>>> import numpy as np
>>> import numpy.linalg as la
>>> np.set_printoptions(precision=2, suppress=True, linewidth=140)
>>> def rd(a):
...     return np.round(a, 2) + 0
... 
>>> X = np.array([[0, 0, 0, 0, 3],
...     [0, 0, 3, 0, 0],
...     [3, 0, 0, 0, 0],
...     [0, 0, 0, 1, 0],
...     [0, 3, 0, 0, 0]])
>>> rng = np.random.default_rng(18217)
>>> B = X + rng.integers(-2, 3, (5, 4)) @ rng.integers(-2, 3, (4, 5))
>>> B
array([[-4, -2, -2,  2,  0],
       [-1,  5,  3, -3,  0],
       [ 4,  3,  2, -1,  3],
       [-3,  2,  2,  3,  3],
       [-4,  5, -1,  0, -2]])
>>> rd(la.svd(B - X, compute_uv=False))
array([8.55, 7.19, 5.12, 0.22, 0.  ])
>>> np.abs(B - X).sum(axis=1)
array([13,  9, 10, 12,  9])
>>> B - X
array([[-4, -2, -2,  2, -3],
       [-1,  5,  0, -3,  0],
       [ 1,  3,  2, -1,  3],
       [-3,  2,  2,  2,  3],
       [-4,  2, -1,  0, -2]])
>>> rd(la.pinv(X))
array([[0.  , 0.  , 0.33, 0.  , 0.  ],
       [0.  , 0.  , 0.  , 0.  , 0.33],
       [0.  , 0.33, 0.  , 0.  , 0.  ],
       [0.  , 0.  , 0.  , 1.  , 0.  ],
       [0.33, 0.  , 0.  , 0.  , 0.  ]])
>>> X.T @ X
array([[9, 0, 0, 0, 0],
       [0, 9, 0, 0, 0],
       [0, 0, 9, 0, 0],
       [0, 0, 0, 1, 0],
       [0, 0, 0, 0, 9]])
>>> rd(la.norm(X, axis=0))
array([3., 3., 3., 1., 3.])
>>> X @ X.T
array([[9, 0, 0, 0, 0],
       [0, 9, 0, 0, 0],
       [0, 0, 9, 0, 0],
       [0, 0, 0, 1, 0],
       [0, 0, 0, 0, 9]])
>>> rd(la.svd(X, compute_uv=False))
array([3., 3., 3., 3., 1.])
>>> X[:, 4] @ X[:, 0]
np.int64(0)
>>> rd(la.eigvals(X).sum().real)
np.float64(1.0)
>>> rd(la.eigvals(X))
array([-3.+0.j,  0.+3.j,  0.-3.j,  3.+0.j,  1.+0.j])
>>> np.kron(np.eye(2, dtype=int), X)
array([[0, 0, 0, 0, 3, 0, 0, 0, 0, 0],
       [0, 0, 3, 0, 0, 0, 0, 0, 0, 0],
       [3, 0, 0, 0, 0, 0, 0, 0, 0, 0],
       [0, 0, 0, 1, 0, 0, 0, 0, 0, 0],
       [0, 3, 0, 0, 0, 0, 0, 0, 0, 0],
       [0, 0, 0, 0, 0, 0, 0, 0, 0, 3],
       [0, 0, 0, 0, 0, 0, 0, 3, 0, 0],
       [0, 0, 0, 0, 0, 3, 0, 0, 0, 0],
       [0, 0, 0, 0, 0, 0, 0, 0, 1, 0],
       [0, 0, 0, 0, 0, 0, 3, 0, 0, 0]])
>>> rd(la.det(X.T))
np.float64(-81.0)
>>> B = np.array([[-1, 1, 0, 1, -2, -1, -2, -1, 0, -1, -1],
...     [1, -2, 0, 1, 2, 2, 2, 1, -2, 0, -1],
...     [-1, 2, 0, 0, 0, -1, 0, 2, 0, -1, 1],
...     [2, -2, 0, -2, -1, 2, 1, -1, 1, 1, -2],
...     [-1, 1, 1, -2, 1, 2, 1, -2, 0, 2, 1],
...     [1, 1, 1, 2, -2, -2, 0, 1, 0, 0, 2],
...     [-2, 0, 0, 2, 1, 2, -1, 2, 1, 2, 2],
...     [-2, 0, 0, 0, -1, 1, 1, -2, -2, 0, 1],
...     [2, 2, -2, -1, 0, -1, 1, 2, 1, -2, -1],
...     [2, -2, 0, -1, 0, 0, -2, 0, 0, -1, -1],
...     [1, -2, -2, 0, 0, -1, -1, 1, 0, 0, 0]])
>>> A = B - B.T
>>> A
array([[ 0,  0,  1, -1, -1, -2,  0,  1, -2, -3, -2],
       [ 0,  0, -2,  3,  1,  1,  2,  1, -4,  2,  1],
       [-1,  2,  0,  0, -1, -2,  0,  2,  2, -1,  3],
       [ 1, -3,  0,  0,  1,  0, -1, -1,  2,  2, -2],
       [ 1, -1,  1, -1,  0,  4,  0, -1,  0,  2,  1],
       [ 2, -1,  2,  0, -4,  0, -2,  0,  1,  0,  3],
       [ 0, -2,  0,  1,  0,  2,  0,  1,  0,  4,  3],
       [-1, -1, -2,  1,  1,  0, -1,  0, -4,  0,  0],
       [ 2,  4, -2, -2,  0, -1,  0,  4,  0, -2, -1],
       [ 3, -2,  1, -2, -2,  0, -4,  0,  2,  0, -1],
       [ 2, -1, -3,  2, -1, -3, -3,  0,  1,  1,  0]])
>>> B = np.array([[2, -2], [-2, 3], [2, -3], [2, -1], [-1, 0]])
>>> np.einsum("ij,ij->i", X, X)
array([9, 9, 9, 1, 9])
>>> B @ X
Traceback (most recent call last):
  File "<python-input-26>", line 1, in <module>
    B @ X
    ~~^~~
ValueError: matmul: Input operand 1 has a mismatch in its core dimension 0, with gufunc signature (n?,k),(k,m?)->(n?,m?) (size 5 is different from 2)
>>> np.vstack([X, B.T]).shape
(7, 5)
>>> np.einsum("ij->j", X)
array([3, 3, 3, 1, 3])
>>> B = np.array([[0, 4, 1],
...     [2, 2, -1],
...     [-1, 0, 2],
...     [4, 5, 5],
...     [2, -2, 0],
...     [4, -2, 0],
...     [2, -5, -1],
...     [-4, 1, 1],
...     [-4, -1, 5],
...     [-4, -4, -5],
...     [-4, 4, 1],
...     [-1, -3, 3]])
>>> C = np.array([[0, 3, 2, 3, 3, 1, 2, 0, 1, 2, 1, 1, 0, 1],
...     [3, 3, 2, 2, 0, 1, 3, 0, 3, 2, 3, 3, 3, 3],
...     [0, 1, 3, 0, 0, 3, 2, 1, 2, 0, 2, 2, 0, 1]])
>>> W0 = B @ C
>>> W0
array([[ 12,  13,  11,   8,   0,   7,  14,   1,  14,   8,  14,  14,  12,  13],
       [  6,  11,   5,  10,   6,   1,   8,  -1,   6,   8,   6,   6,   6,   7],
       [  0,  -1,   4,  -3,  -3,   5,   2,   2,   3,  -2,   3,   3,   0,   1],
       [ 15,  32,  33,  22,  12,  24,  33,   5,  29,  18,  29,  29,  15,  24],
       [ -6,   0,   0,   2,   6,   0,  -2,   0,  -4,   0,  -4,  -4,  -6,  -4],
       [ -6,   6,   4,   8,  12,   2,   2,   0,  -2,   4,  -2,  -2,  -6,  -2],
       [-15, -10,  -9,  -4,   6,  -6, -13,  -1, -15,  -6, -15, -15, -15, -14],
       [  3,  -8,  -3, -10, -12,   0,  -3,   1,   1,  -6,   1,   1,   3,   0],
       [ -3, -10,   5, -14, -12,  10,  -1,   5,   3, -10,   3,   3,  -3,  -2],
       [-12, -29, -31, -20, -12, -23, -30,  -5, -26, -16, -26, -26, -12, -21],
       [ 12,   1,   3,  -4, -12,   3,   6,   1,  10,   0,  10,  10,  12,   9],
       [ -9,  -9,   1,  -9,  -3,   5,  -5,   3,  -4,  -8,  -4,  -4,  -9,  -7]])
>>> t3 = np.stack([W0, -3 * W0, W0[::-1]])
>>> rd(la.norm(t3, axis=(1, 2)))
array([149.93, 449.78, 149.93])
